In [1]: import numpy as np

In [2]: import numpy.linalg as la

In [3]: np.set_printoptions(suppress=True, linewidth=200)

In [4]: def rd(a):
   ...:     return np.round(a, 2) + 0
   ...: 

In [5]: J = np.array([[0, 0, 0],
   ...:     [0, 0, 0],
   ...:     [0, 1, -2],
   ...:     [4, 1, 0],
   ...:     [-2, -1, 0],
   ...:     [0, 0, 0],
   ...:     [4, 1, 0],
   ...:     [0, 0, 0],
   ...:     [0, 0, 0],
   ...:     [2, -1, 2],
   ...:     [-2, -1, 0],
   ...:     [0, 0, 0],
   ...:     [-2, -1, 0],
   ...:     [2, 2, -2]])

In [6]: D = la.norm(J[:, None] - J[None], axis=-1)

In [7]: la.matrix_rank(D ** 2)
Out[7]: np.int64(5)

In [8]: print(D.shape)
(14, 14)

In [9]: rd(D[:5, :5])
Out[9]: 
array([[0.  , 0.  , 2.24, 4.12, 2.24],
       [0.  , 0.  , 2.24, 4.12, 2.24],
       [2.24, 2.24, 0.  , 4.47, 3.46],
       [4.12, 4.12, 4.47, 0.  , 6.32],
       [2.24, 2.24, 3.46, 6.32, 0.  ]])

In [10]: rd(la.norm(J, axis=1))
Out[10]: array([0.  , 0.  , 2.24, 4.12, 2.24, 0.  , 4.12, 0.  , 0.  , 3.  , 2.24, 0.  , 2.24, 3.46])

In [11]: Xs = (J - J.mean(axis=0)) / J.std(axis=0)

In [12]: print(np.argwhere(np.abs(Xs) > 2))
[[ 2  2]
 [ 9  2]
 [13  1]
 [13  2]]

In [13]: rd(Xs.std(axis=0))
Out[13]: array([1., 1., 1.])

In [14]: b = la.lstsq(np.delete(Xs, 2, axis=1), Xs[:, 2])[0]

In [15]: rd(b)
Out[15]: array([ 0.91, -1.3 ])

In [16]: np.abs(b).argmax()
Out[16]: np.int64(1)

In [17]: M = np.load("layer0.npy")

In [18]: M
Out[18]: 
array([[  1,  -4,   5],
       [ -4,  16, -20],
       [  5, -20,  25]])

In [19]: rd(np.abs(la.eigvals(M)).max())
Out[19]: np.float64(42.0)

In [20]: (M - M.T) / 2
Out[20]: 
array([[0., 0., 0.],
       [0., 0., 0.],
       [0., 0., 0.]])

In [21]: M.inv()
Traceback (most recent call last):
  Cell In[21], line 1
    M.inv()
AttributeError: 'numpy.ndarray' object has no attribute 'inv'


In [22]: M @ M
Out[22]: 
array([[  42, -168,  210],
       [-168,  672, -840],
       [ 210, -840, 1050]])

In [23]: np.trace(M)
Out[23]: np.int64(42)
